% python3 -q
>>> import numpy as np
>>> from numpy import linalg as LA
>>> np.set_printoptions(precision=2, suppress=True, linewidth=200, legacy="1.25")
>>> tidy = lambda a: np.round(a, 2) + 0
>>> E = np.load("data.npy")
>>> E
array([[ 4,  5,  1,  1,  3,  0],
       [ 3,  9,  7,  5,  8,  7],
       [ 3,  4,  6,  2,  4,  2],
       [ 3,  5,  4,  4,  5,  5],
       [ 3,  5,  4,  4,  5,  5],
       [ 0,  0,  0,  0,  0,  0],
       [ 4, 11,  6,  6, 11,  6],
       [ 3,  0,  3,  1,  1,  0],
       [ 6,  5,  7,  4,  6,  7],
       [ 3,  9,  7,  5,  8,  7],
       [ 3,  0,  3,  1,  1,  0],
       [ 4, 11,  6,  6, 11,  6],
       [ 0,  4,  3,  1,  3,  2],
       [ 6,  7,  9,  9, 11,  9],
       [ 0,  6,  5,  5,  8,  6]])
>>> Xs = (E - E.mean(axis=0)) / E.std(axis=0)
>>> tidy(Xs.std(axis=0))
array([1., 1., 1., 1., 1., 1.])
>>> b = LA.lstsq(np.delete(Xs, 5, axis=1), Xs[:, 5])[0]
>>> tidy(b)
array([-0.15,  0.6 ,  0.38,  1.23, -1.07])
>>> np.abs(b).argmax()
3
>>> tidy(1 - np.var(Xs[:, 5] - np.delete(Xs, 5, axis=1) @ b))
0.93
>>> O, V = LA.qr(E[:, :1])[0], LA.qr(E[:, 1:])[0]
>>> sv = LA.svd(O.T @ V, compute_uv=False)
>>> tidy(np.degrees(np.arccos(sv.clip(0, 1))))
array([21.93])
>>> x = np.array([5, -1, -2, -3, 4, -4])
>>> y = E @ x
>>> tidy(LA.lstsq(E, y)[0])
array([ 5., -1., -2., -3.,  4., -4.])
>>> rng = np.random.default_rng(492)
>>> y = y + 0.3 * rng.normal(size=15)
>>> tidy(y)
array([ 21.78, -19.04,   0.85, -10.03,  -9.23,  -0.13,  -0.34,  10.08,  -5.74, -18.76,  10.19,  -1.09,  -8.7 , -13.75, -23.41])
>>> b, *_ = LA.lstsq(E, y)
>>> tidy(LA.norm(y - E @ b))
1.1
>>> b.round()
array([ 5., -1., -2., -2.,  4., -4.])
>>> A = np.array([[0, 1, 0, 0, 0, 0, 0, 1],
...     [1, 0, 0, 0, 1, 1, 0, 0],
...     [0, 0, 0, 1, 0, 0, 1, 0],
...     [0, 0, 1, 0, 0, 0, 1, 0],
...     [0, 1, 0, 0, 0, 1, 0, 1],
...     [0, 1, 0, 0, 1, 0, 0, 0],
...     [0, 0, 1, 1, 0, 0, 0, 0],
...     [1, 0, 0, 0, 1, 0, 0, 0]])
>>> # symmetric, so the eigenvalues are real
>>> w, V = LA.eigh(A)
>>> x = np.array([0, 2, 1, 2, 0, 2, 0, 2])
>>> tidy(V * np.abs(w) @ V.T)
array([[ 1.09, -0.2 ,  0.  ,  0.  ,  0.8 ,  0.34,  0.  ,  0.09],
       [-0.2 ,  1.44,  0.  ,  0.  ,  0.44,  0.25,  0.  ,  0.8 ],
       [ 0.  ,  0.  ,  1.33,  0.33,  0.  ,  0.  ,  0.33,  0.  ],
       [ 0.  ,  0.  ,  0.33,  1.33,  0.  ,  0.  ,  0.33,  0.  ],
       [ 0.8 ,  0.44,  0.  ,  0.  ,  1.44,  0.25,  0.  , -0.2 ],
       [ 0.34,  0.25,  0.  ,  0.  ,  0.25,  1.28,  0.  ,  0.34],
       [ 0.  ,  0.  ,  0.33,  0.33,  0.  ,  0.  ,  1.33,  0.  ],
       [ 0.09,  0.8 ,  0.  ,  0.  , -0.2 ,  0.34,  0.  ,  1.09]])
>>> x @ A @ x
12
>>> tidy(x @ A @ x / (x @ x)), w[0], tidy(w[-1])
(0.71, -2.0, 2.48)
>>> tidy(LA.eigvalsh(A[1:, 1:]))
array([-1.48, -1.  , -1.  , -1.  ,  0.31,  2.  ,  2.17])
>>> (np.sign(V[:, -1].round(6)) == np.sign(V[0, -1].round(6))).astype(int)
array([1, 1, 0, 0, 1, 1, 0, 1])
>>> tidy(V * np.maximum(w, 0) @ V.T)
array([[0.55, 0.4 , 0.  , 0.  , 0.4 , 0.17, 0.  , 0.55],
       [0.4 , 0.72, 0.  , 0.  , 0.72, 0.63, 0.  , 0.4 ],
       [0.  , 0.  , 0.67, 0.67, 0.  , 0.  , 0.67, 0.  ],
       [0.  , 0.  , 0.67, 0.67, 0.  , 0.  , 0.67, 0.  ],
       [0.4 , 0.72, 0.  , 0.  , 0.72, 0.63, 0.  , 0.4 ],
       [0.17, 0.63, 0.  , 0.  , 0.63, 0.64, 0.  , 0.17],
       [0.  , 0.  , 0.67, 0.67, 0.  , 0.  , 0.67, 0.  ],
       [0.55, 0.4 , 0.  , 0.  , 0.4 , 0.17, 0.  , 0.55]])
>>> f = np.array([3, -1, -1, 0, -4, 0, -4])
>>> K = f[np.abs(np.subtract.outer(np.arange(7), np.arange(7)))]
>>> K
array([[ 3, -1, -1,  0, -4,  0, -4],
       [-1,  3, -1, -1,  0, -4,  0],
       [-1, -1,  3, -1, -1,  0, -4],
       [ 0, -1, -1,  3, -1, -1,  0],
       [-4,  0, -1, -1,  3, -1, -1],
       [ 0, -4,  0, -1, -1,  3, -1],
       [-4,  0, -4,  0, -1, -1,  3]])
>>> w, V = LA.eigh(K)
>>> x = np.array([2, 1, 2, 1, 2, 2, 1])
>>> np.abs(K).sum(axis=1).max(), tidy(np.abs(w).max())
(13, 9.59)
>>> tidy(x @ K @ x / (x @ x)), tidy(w[0]), tidy(w[-1])
(-4.05, -5.38, 9.59)
>>> tidy(LA.eigvalsh(K[1:, 1:]))
array([-2.92, -0.12,  2.83,  3.89,  6.23,  8.09])
>>> idx = rng.permutation(7)
>>> M2 = K[:, idx] * rng.choice([-1, 1], 7)
>>> M2
array([[ 3,  0, -4,  0,  1, -4,  1],
       [-1, -4,  0,  1,  1,  0, -3],
       [-1,  0, -4,  1, -3, -1,  1],
       [ 0, -1,  0, -3,  1, -1,  1],
       [-4, -1, -1,  1,  1,  3,  0],
       [ 0,  3, -1,  1,  0, -1,  4],
       [-4, -1,  3,  0,  4, -1,  0]])
>>> Uu, _, VT = LA.svd(K.T @ M2)
>>> tidy(LA.lstsq(K, M2)[0])
array([[ 1.,  0.,  0.,  0.,  0.,  0.,  0.],
       [ 0.,  0.,  0.,  0.,  0.,  0., -1.],
       [ 0.,  0.,  0.,  0., -1.,  0.,  0.],
       [ 0.,  0.,  0., -1.,  0.,  0.,  0.],
       [ 0.,  0.,  0.,  0.,  0.,  1.,  0.],
       [ 0.,  1.,  0.,  0.,  0.,  0.,  0.],
       [ 0.,  0.,  1.,  0.,  0.,  0.,  0.]])
>>> idx
array([0, 5, 6, 3, 2, 4, 1])
>>> t = np.radians(8)
>>> R = np.eye(7)
>>> R[0, 0] = R[4, 4] = np.cos(t)
>>> R[0, 4], R[4, 0] = -np.sin(t), np.sin(t)
>>> tidy(R)
array([[ 0.99,  0.  ,  0.  ,  0.  , -0.14,  0.  ,  0.  ],
       [ 0.  ,  1.  ,  0.  ,  0.  ,  0.  ,  0.  ,  0.  ],
       [ 0.  ,  0.  ,  1.  ,  0.  ,  0.  ,  0.  ,  0.  ],
       [ 0.  ,  0.  ,  0.  ,  1.  ,  0.  ,  0.  ,  0.  ],
       [ 0.14,  0.  ,  0.  ,  0.  ,  0.99,  0.  ,  0.  ],
       [ 0.  ,  0.  ,  0.  ,  0.  ,  0.  ,  1.  ,  0.  ],
       [ 0.  ,  0.  ,  0.  ,  0.  ,  0.  ,  0.  ,  1.  ]])
>>> M2 = K @ R.T
>>> tidy(LA.svd(K, compute_uv=False)), tidy(LA.svd(M2, compute_uv=False))
(array([9.59, 6.29, 6.15, 5.38, 3.08, 2.12, 0.84]), array([9.59, 6.29, 6.15, 5.38, 3.08, 2.12, 0.84]))
>>> tidy(LA.det(R)), tidy(np.trace(R))
(1.0, 6.98)
>>> idx = rng.permutation(7)
>>> idx
array([1, 0, 4, 2, 5, 6, 3])
>>> M2 = K[idx][:, idx]
>>> np.allclose(M2, K)
False
>>> tidy(LA.det(M2)), tidy(LA.det(K[idx]))
(11008.0, -11008.0)
>>> tidy(np.sort(np.abs(LA.eigvals(M2))))
array([0.84, 2.12, 3.08, 5.38, 6.15, 6.29, 9.59])
>>> M2
array([[ 3, -1,  0, -1, -4,  0, -1],
       [-1,  3, -4, -1,  0, -4,  0],
       [ 0, -4,  3, -1, -1, -1, -1],
       [-1, -1, -1,  3,  0, -4, -1],
       [-4,  0, -1,  0,  3, -1, -1],
       [ 0, -4, -1, -4, -1,  3,  0],
       [-1,  0, -1, -1, -1,  0,  3]])
>>> np.diag(M2)
array([3, 3, 3, 3, 3, 3, 3])
>>> M2 = np.array([[-7, 5, 9, 7], [-8, -3, -9, -9], [-7, 0, 6, 8], [2, 9, -3, -1]])
>>> data = np.triu(M2, 1)
>>> data
array([[ 0,  5,  9,  7],
       [ 0,  0, -9, -9],
       [ 0,  0,  0,  8],
       [ 0,  0,  0,  0]])
>>> LA.matrix_rank(data, rtol=0.1)
3
>>> rk = LA.matrix_rank(data)
>>> rk
3
>>> ns = LA.svd(data)[2][rk:].T
>>> [int(LA.matrix_rank(data[:i])) for i in range(1, len(data) + 1)]
[1, 2, 3, 3]
>>> [int(LA.matrix_rank(np.delete(data, i, axis=0))) for i in range(4)]
[2, 2, 2, 3]
>>> ns[:, 0] / ns[np.abs(ns[:, 0]).round(6).argmax(), 0]
array([ 1., -0., -0., -0.])
>>> np.allclose(data @ ns, 0)
True
>>> proj = np.triu(np.array([[2, 2, 1, 1], [5, 1, 4, 2], [0, 1, 5, 4], [3, 5, 4, 3]]), 1) + np.eye(4)
>>> M2 = proj @ data @ LA.inv(proj)
>>> tidy(LA.det(M2))
0.0
>>> M2
array([[  0.,   5., -29., 103.],
       [  0.,   0.,  -9.,  59.],
       [  0.,   0.,   0.,   8.],
       [  0.,   0.,   0.,   0.]])
>>> proj @ data - data @ proj
array([[  0.,   0., -38., -56.],
       [  0.,   0.,   0.,  68.],
       [  0.,   0.,   0.,   0.],
       [  0.,   0.,   0.,   0.]])
>>> np.poly(M2)
array([1., 0., 0., 0., 0.])
>>> LA.matrix_rank(M2)
3
>>> m1 = np.load("arr.npy")
>>> m1
array([[ 2.4 , -2.03, -0.77, -2.75, -3.31,  2.45],
       [ 1.1 ,  0.73,  2.5 , -0.35,  2.89,  0.79],
       [ 0.78, -1.71,  4.08,  5.93,  1.32, -0.54],
       [-2.82,  4.47,  1.71,  0.44,  1.43, -0.4 ],
       [ 0.4 , -1.04,  3.69,  2.  , -0.61, -5.34]])
>>> G = m1.T @ m1
>>> tidy(LA.svd(m1, compute_uv=False) ** 2)
array([99.87, 49.  , 24.05, 11.79,  5.76])
>>> (m1 @ m1.T).shape
(5, 5)
>>> M2 = m1 + rng.integers(-2, 3, (5, 4)) @ rng.integers(-2, 3, (4, 6))
>>> tidy(M2)
array([[-3.6 , -4.03,  1.23, -0.75, -1.31,  8.45],
       [ 5.1 ,  0.73,  0.5 , -0.35, -5.11, -1.21],
       [ 8.78,  4.29, -2.92, 11.93, -2.68, -4.54],
       [-1.82,  2.47,  3.71, -4.56,  2.43, -4.4 ],
       [ 0.4 , -7.04,  4.69,  0.  , -4.61, -9.34]])
>>> tidy(LA.svd(M2 - m1, compute_uv=False))
array([17.72, 11.85,  7.22,  3.24,  0.  ])
>>> tidy(M2 - m1)
array([[-6., -2.,  2.,  2.,  2.,  6.],
       [ 4.,  0., -2.,  0., -8., -2.],
       [ 8.,  6., -7.,  6., -4., -4.],
       [ 1., -2.,  2., -5.,  1., -4.],
       [ 0., -6.,  1., -2., -4., -4.]])
>>> def softmax(z):
...     e = np.exp(z - z.max(axis=-1, keepdims=True))
...     return e / e.sum(axis=-1, keepdims=True)
... 
>>> tidy(softmax(M2).sum(axis=1))
array([1., 1., 1., 1., 1.])
>>> scores = M2 @ M2.T / np.sqrt(6)
>>> tidy(softmax(scores)[1] @ M2)
array([ 8.58,  4.09, -2.73, 11.26, -2.81, -4.36])
>>> J = np.loadtxt("layer19.csv", delimiter=",")
>>> J
array([[ 2., -6.,  4.,  2.],
       [ 2., -8.,  6.,  2.],
       [ 2., -6.,  4.,  2.],
       [ 2., -8.,  6.,  2.]])
>>> M2 = J / LA.norm(J, axis=1, keepdims=True)
>>> G = M2 @ M2.T
>>> (G - 2 * np.eye(4)).round(6).argmax(axis=1)
array([2, 3, 0, 1])
>>> (np.abs(G) > 0.9).astype(int)
array([[1, 1, 1, 1],
       [1, 1, 1, 1],
       [1, 1, 1, 1],
       [1, 1, 1, 1]])
>>> tidy(np.degrees(np.arccos(np.clip(G[0, 1], -1, 1))))
6.38
>>> np.argwhere(np.triu(np.abs(G) > 0.95, 1))
array([[0, 1],
       [0, 2],
       [0, 3],
       [1, 2],
       [1, 3],
       [2, 3]])
>>> tidy(LA.norm(M2, axis=1))
array([1., 1., 1., 1.])
>>> F = np.loadtxt("m.csv", delimiter=",")
>>> tidy(F)
array([[ 0.  , -0.01,  0.  ,  0.05, -0.02,  0.03],
       [-0.01,  0.04,  0.01, -0.16,  0.07, -0.1 ],
       [ 0.  ,  0.01,  0.  , -0.05,  0.02, -0.03],
       [ 0.05, -0.16, -0.05,  0.59, -0.27,  0.37],
       [-0.02,  0.07,  0.02, -0.27,  0.12, -0.17],
       [ 0.03, -0.1 , -0.03,  0.37, -0.17,  0.24]])
>>> # null space of dimension 5
>>> x = np.array([0, 3, -2, 3, 0, 1])
>>> tidy(np.eye(6) - F)
array([[ 1.  ,  0.01,  0.  , -0.05,  0.02, -0.03],
       [ 0.01,  0.96, -0.01,  0.16, -0.07,  0.1 ],
       [ 0.  , -0.01,  1.  ,  0.05, -0.02,  0.03],
       [-0.05,  0.16,  0.05,  0.41,  0.27, -0.37],
       [ 0.02, -0.07, -0.02,  0.27,  0.88,  0.17],
       [-0.03,  0.1 ,  0.03, -0.37,  0.17,  0.76]])
>>> tidy(F @ F @ x)
array([ 0.16, -0.48, -0.16,  1.76, -0.8 ,  1.12])
>>> tidy(LA.eigvalsh(2 * F - np.eye(6)))
array([-1., -1., -1., -1., -1.,  1.])
>>> M = np.diag(np.array([4, -2, 5, -1, -3])) + -1 * np.eye(5, k=1) + -1 * np.eye(5, k=-1)
>>> M
array([[ 4., -1.,  0.,  0.,  0.],
       [-1., -2., -1.,  0.,  0.],
       [ 0., -1.,  5., -1.,  0.],
       [ 0.,  0., -1., -1., -1.],
       [ 0.,  0.,  0., -1., -3.]])
>>> f, g = M[2], M[4]
>>> f @ g
1.0
>>> p = (f @ g) / (f @ f) * f
>>> LA.matrix_rank(np.outer(f, g))
1
>>> tidy((g - p) @ f)
0.0
>>> tidy(p)
array([ 0.  , -0.04,  0.19, -0.04,  0.  ])
>>> M2 = LA.inv(M)
>>> tidy(LA.cond(M))
7.4
>>> tidy(M @ M2)
array([[1., 0., 0., 0., 0.],
       [0., 1., 0., 0., 0.],
       [0., 0., 1., 0., 0.],
       [0., 0., 0., 1., 0.],
       [0., 0., 0., 0., 1.]])
>>> (np.abs(M2) > 1e-9).astype(int)
array([[1, 1, 1, 1, 1],
       [1, 1, 1, 1, 1],
       [1, 1, 1, 1, 1],
       [1, 1, 1, 1, 1],
       [1, 1, 1, 1, 1]])
>>> tidy(LA.det(M) * LA.det(M2))
1.0
>>> tidy(LA.det(M) * M2)
array([[-28.,  13.,   2.,  -3.,   1.],
       [ 13.,  52.,   8., -12.,   4.],
       [  2.,   8., -18.,  27.,  -9.],
       [ -3., -12.,  27., 147., -49.],
       [  1.,   4.,  -9., -49.,  58.]])
>>> rk = LA.matrix_rank(F)
>>> rk
1
>>> ns = LA.svd(F)[2][rk:].T
>>> ns.shape
(6, 5)
>>> np.allclose(F @ ns, 0)
True
>>> tidy(ns @ ns.T)
array([[ 1.  ,  0.01,  0.  , -0.05,  0.02, -0.03],
       [ 0.01,  0.96, -0.01,  0.16, -0.07,  0.1 ],
       [ 0.  , -0.01,  1.  ,  0.05, -0.02,  0.03],
       [-0.05,  0.16,  0.05,  0.41,  0.27, -0.37],
       [ 0.02, -0.07, -0.02,  0.27,  0.88,  0.17],
       [-0.03,  0.1 ,  0.03, -0.37,  0.17,  0.76]])
>>> [int(LA.matrix_rank(np.delete(F, i, axis=0))) for i in range(6)]
[1, 1, 1, 1, 1, 1]
